$ python -q
>>> import numpy as np
>>> np.set_printoptions(precision=4, suppress=True, linewidth=140, legacy="1.25")
>>> mat = np.load("run13.npy")
>>> mat
array([[ 0,  3,  2],
       [ 0,  0, -1],
       [ 0,  0,  0]])
>>> np.unique(mat.round(6), axis=0).shape
(3, 3)
>>> try:
...     np.linalg.inv(mat)
... except np.linalg.LinAlgError as e:
...     print(repr(e))
... 
LinAlgError('Singular matrix')
>>> np.linalg.lstsq(mat[:-1].T, mat[-1])[2]
2
>>> np.einsum("ij,ji->", mat, mat)
0
>>> np.round(np.linalg.det(mat.T), 4)
0.0
>>> np.round(np.linalg.det(mat[::-1]), 4)
0.0
>>> np.poly(mat)
array([1., 0., 0., 0.])
>>> np.kron(np.eye(2, dtype=int), mat)
array([[ 0,  3,  2,  0,  0,  0],
       [ 0,  0, -1,  0,  0,  0],
       [ 0,  0,  0,  0,  0,  0],
       [ 0,  0,  0,  0,  3,  2],
       [ 0,  0,  0,  0,  0, -1],
       [ 0,  0,  0,  0,  0,  0]])
>>> W = np.array([[2, 1, 3, 0, 0, 2], [1, 0, 1, 0, 1, 0], [2, 0, 3, 0, 0, 1]])
>>> b = np.array([8, 5, 0, 9, 6, 7])
>>> hid = np.maximum(mat @ W + b, 0)
>>> hid
array([[15,  5,  9,  9,  9,  9],
       [ 6,  5,  0,  9,  6,  6],
       [ 8,  5,  0,  9,  6,  7]])
>>> basis = np.array([[-5, -5], [2, 4], [-3, 2], [-3, -2], [-5, -4], [2, -5]])
>>> W @ basis
array([[-13, -10],
       [-13,  -7],
       [-17,  -9]])
>>> (hid @ basis).round(6).argmax(axis=1)
array([1, 0, 0])
>>> t3 = np.stack([mat, 5 * mat, mat[::-1]])
>>> (t3 @ mat.T).shape
(3, 3, 3)
>>> t3.shape
(3, 3, 3)
>>> np.einsum("bij,cij->bc", t3, t3)
array([[ 14,  70,   1],
       [ 70, 350,   5],
       [  1,   5,  14]])
>>> np.linalg.matrix_rank(t3)
array([2, 2, 2])
>>> np.prod(np.diag(mat)), np.round(np.linalg.det(mat), 4)
(0, 0.0)
>>> np.linalg.matrix_rank(mat - mat[0, 0] * np.eye(3))
2
>>> F = np.loadtxt("layer16.csv", delimiter=",")
>>> F
array([[0., 0., 0., 0., 0.],
       [0., 9., 0., 9., 0.],
       [0., 0., 0., 0., 0.],
       [0., 9., 0., 9., 0.],
       [0., 0., 0., 0., 0.]])
>>> w, V = np.linalg.eigh(F)
>>> np.round(V.T @ F @ V, 4) + 0
array([[ 0.,  0.,  0.,  0.,  0.],
       [ 0.,  0.,  0.,  0.,  0.],
       [ 0.,  0.,  0.,  0.,  0.],
       [ 0.,  0.,  0.,  0.,  0.],
       [ 0.,  0.,  0.,  0., 18.]])
>>> (w > 1e-8).sum(), (w < -1e-8).sum()
(1, 0)
>>> w.sum(), np.trace(F)
(18.0, 18.0)
>>> np.round(V.T @ V, 4) + 0
array([[1., 0., 0., 0., 0.],
       [0., 1., 0., 0., 0.],
       [0., 0., 1., 0., 0.],
       [0., 0., 0., 1., 0.],
       [0., 0., 0., 0., 1.]])
>>> np.abs(V[:, -1])
array([0.    , 0.7071, 0.    , 0.7071, 0.    ])
>>> V @ np.diag(w) @ V.T
array([[0., 0., 0., 0., 0.],
       [0., 9., 0., 9., 0.],
       [0., 0., 0., 0., 0.],
       [0., 9., 0., 9., 0.],
       [0., 0., 0., 0., 0.]])
>>> w
array([ 0.,  0.,  0.,  0., 18.])
>>> np.round(np.linalg.svd(F, compute_uv=False), 4) + 0
array([18.,  0.,  0.,  0.,  0.])
>>> feats = np.load("x.npy")
>>> feats
array([[0.3333, 0.    , 0.    , 0.    , 0.3333, 0.3333],
       [0.3333, 0.6667, 0.    , 0.    , 0.    , 0.    ],
       [0.2   , 0.    , 0.4   , 0.2   , 0.2   , 0.    ],
       [0.    , 0.3333, 0.    , 0.6667, 0.    , 0.    ],
       [0.    , 0.    , 0.    , 0.3333, 0.3333, 0.3333],
       [0.3333, 0.    , 0.    , 0.    , 0.3333, 0.3333]])
>>> rng = np.random.default_rng(231)
>>> lab = rng.permutation(6)
>>> lab
array([0, 3, 1, 4, 2, 5])
>>> Y = feats[lab][:, lab]
>>> np.round(np.trace(Y), 4)
2.7333
>>> Y
array([[0.3333, 0.    , 0.    , 0.3333, 0.    , 0.3333],
       [0.    , 0.6667, 0.3333, 0.    , 0.    , 0.    ],
       [0.3333, 0.    , 0.6667, 0.    , 0.    , 0.    ],
       [0.    , 0.3333, 0.    , 0.3333, 0.    , 0.3333],
       [0.2   , 0.2   , 0.    , 0.2   , 0.4   , 0.    ],
       [0.3333, 0.    , 0.    , 0.3333, 0.    , 0.3333]])
>>> round(float(np.linalg.det(Y)), 4), np.round(np.linalg.det(feats[lab]), 4)
(0.0, 0.0)
>>> M = np.load("case14.npy")
>>> M
array([[ 3.,  3.,  0.,  0.,  0.,  1., -3.],
       [ 1.,  2.,  3.,  2.,  1.,  0.,  3.],
       [ 2.,  3.,  0.,  1.,  1.,  3.,  3.],
       [ 0.,  2.,  0.,  3.,  0.,  2.,  2.],
       [ 3.,  0.,  3.,  1.,  1.,  1., -5.],
       [ 2.,  2.,  3.,  1.,  3.,  1., -2.],
       [ 0.,  0.,  0.,  0.,  0.,  0.,  1.]])
>>> round(np.log10(np.linalg.cond(M)))
2
>>> [round(float(x), 4) for x in np.linalg.svd(M, compute_uv=False)[:3]]
[9.5466, 8.2186, 4.2852]
>>> np.linalg.matrix_rank(M, rtol=0.1)
6
>>> np.linalg.cond(M) > 100
True
>>> X = np.load("arr.npy")
>>> X
array([[0, 1, 0, 0, 1, 1, 0, 1],
       [1, 0, 1, 0, 1, 0, 0, 0],
       [0, 1, 0, 0, 0, 0, 1, 0],
       [0, 0, 0, 0, 1, 0, 1, 1],
       [1, 1, 0, 1, 0, 1, 1, 0],
       [1, 0, 0, 0, 1, 0, 0, 1],
       [0, 0, 1, 1, 1, 0, 0, 0],
       [1, 0, 0, 1, 0, 1, 0, 0]])
>>> # symmetric, so the eigenvalues are real
>>> round(np.linalg.norm(M) ** 2 / np.linalg.norm(M, 2) ** 2, 4)
2.0738
>>> M[0] @ M[1]
0.0
>>> round(float(np.linalg.norm(M, "nuc")), 4)
28.0012
>>> round(np.linalg.norm(M[0] - M[1]), 4)
7.4833
>>> r = np.linalg.matrix_rank(X)
>>> r
7
>>> N = np.linalg.svd(X)[2][r:].T
>>> np.allclose(X @ N, 0)
True
>>> np.linalg.matrix_rank(X.T @ X), np.linalg.matrix_rank(X @ X.T)
(7, 7)
>>> np.round(N[:, 0] / N[np.abs(N[:, 0]).round(6).argmax(), 0], 4) + 0
array([ 0.,  0.,  1.,  0., -1.,  0.,  0.,  1.])
>>> data = np.vander(np.arange(3) - 2, 4, increasing=True)
>>> data
array([[ 1, -2,  4, -8],
       [ 1, -1,  1, -1],
       [ 1,  0,  0,  0]])
>>> t3 = np.stack([data, -3 * data, data[::-1]])
>>> np.einsum("bij,cij->bc", t3, t3)
array([[  90, -270,    6],
       [-270,  810,  -18],
       [   6,  -18,   90]])
>>> J = np.array([[3, -2, 2, 3, 3, -3, -3, -3],
...     [-3, -1, 3, 1, 3, -1, 3, 2],
...     [-3, -2, 1, 2, 1, -1, -2, 1],
...     [1, 0, 2, 2, -2, 0, -3, 1],
...     [-2, 1, 2, 0, -2, -1, 2, 2],
...     [0, -3, -3, 3, -3, 3, 2, 2],
...     [-2, 3, 1, -2, 1, 2, -1, -1]])
>>> J[:, 4] = 5 * J[:, 2]
>>> J
array([[  3,  -2,   2,   3,  10,  -3,  -3,  -3],
       [ -3,  -1,   3,   1,  15,  -1,   3,   2],
       [ -3,  -2,   1,   2,   5,  -1,  -2,   1],
       [  1,   0,   2,   2,  10,   0,  -3,   1],
       [ -2,   1,   2,   0,  10,  -1,   2,   2],
       [  0,  -3,  -3,   3, -15,   3,   2,   2],
       [ -2,   3,   1,  -2,   5,   2,  -1,  -1]])
>>> x0 = np.array([5, -2, 2, -3, -3, -1, 6, -8])
>>> a = np.maximum(J @ x0, 0)
>>> J * (a > 1e-9)[:, None]
array([[  0,   0,   0,   0,   0,   0,   0,   0],
       [  0,   0,   0,   0,   0,   0,   0,   0],
       [  0,   0,   0,   0,   0,   0,   0,   0],
       [  0,   0,   0,   0,   0,   0,   0,   0],
       [  0,   0,   0,   0,   0,   0,   0,   0],
       [  0,  -3,  -3,   3, -15,   3,   2,   2],
       [  0,   0,   0,   0,   0,   0,   0,   0]])
>>> np.maximum(J @ x0, 0) - np.maximum(-J @ x0, 0)
array([ -7, -52, -49, -53, -41,  29, -23])
>>> J.T @ a
array([   0,  -87,  -87,   87, -435,   87,   58,   58])
>>> np.tanh(J @ x0)
array([-1., -1., -1., -1., -1.,  1., -1.])
>>> m1 = np.arange(16).reshape(4, 4) + 2
>>> m1
array([[ 2,  3,  4,  5],
       [ 6,  7,  8,  9],
       [10, 11, 12, 13],
       [14, 15, 16, 17]])
>>> np.abs(np.diag(np.linalg.qr(m1)[1])) > 1e-9
array([ True,  True, False, False])
>>> m1 @ np.linalg.pinv(m1) @ m1
array([[ 2.,  3.,  4.,  5.],
       [ 6.,  7.,  8.,  9.],
       [10., 11., 12., 13.],
       [14., 15., 16., 17.]])
>>> round(np.trace(np.linalg.pinv(m1) @ m1), 4)
2.0
>>> np.linalg.lstsq(m1[:-1].T, m1[-1])[2]
2
>>> U, sig, Vt = np.linalg.svd(m1)
>>> sig.round(4) + 0
array([42.1948,  1.896 ,  0.    ,  0.    ])
>>> np.argmax(sig[:-1] / (sig[1:] + 1e-6)) + 1
2
>>> Y = U[:, :2] @ np.diag(sig[:2]) @ Vt[:2]
>>> round(float(np.abs(m1 - Y).max()), 4)
0.0
>>> Y
array([[ 2.,  3.,  4.,  5.],
       [ 6.,  7.,  8.,  9.],
       [10., 11., 12., 13.],
       [14., 15., 16., 17.]])
>>> np.linalg.matrix_rank(Y)
2
>>> U, sig, Vt = np.linalg.svd(m1)
>>> V = Vt[:(sig > 1e-8).sum()]
>>> x0 = m1[3] + -1 * m1[0] + rng.integers(2) * np.eye(4)[2]
>>> x0
array([12., 12., 12., 12.])
>>> np.diag(V.T @ V)
array([0.7, 0.3, 0.3, 0.7])
>>> np.round(np.linalg.norm(x0 - V.T @ V @ x0), 4)
0.0
>>> np.linalg.matrix_rank(np.vstack([m1, x0]))
2
>>> np.allclose(V.T @ V @ x0, x0)
True
>>> W = np.array([[0, 3, -2, 1, 0],
...     [3, 3, 2, 0, -2],
...     [-2, -3, -1, 2, 3],
...     [3, -2, 1, 2, 0]])
>>> b = np.array([1, 1, 3, 3, -2])
>>> hid = np.maximum(m1 @ W + b, 0)
>>> np.linalg.matrix_rank(hid)
3
>>> basis = np.array([[2, 2, 2], [3, 2, 0], [1, 3, 1], [0, 1, 1], [1, 0, 2]])
>>> W @ basis
array([[  7,   1,  -1],
       [ 15,  18,   4],
       [-11, -11,   3],
       [  1,   7,   9]])
>>> (hid @ basis).round(6).argmax(axis=1)
array([1, 2, 2, 2])
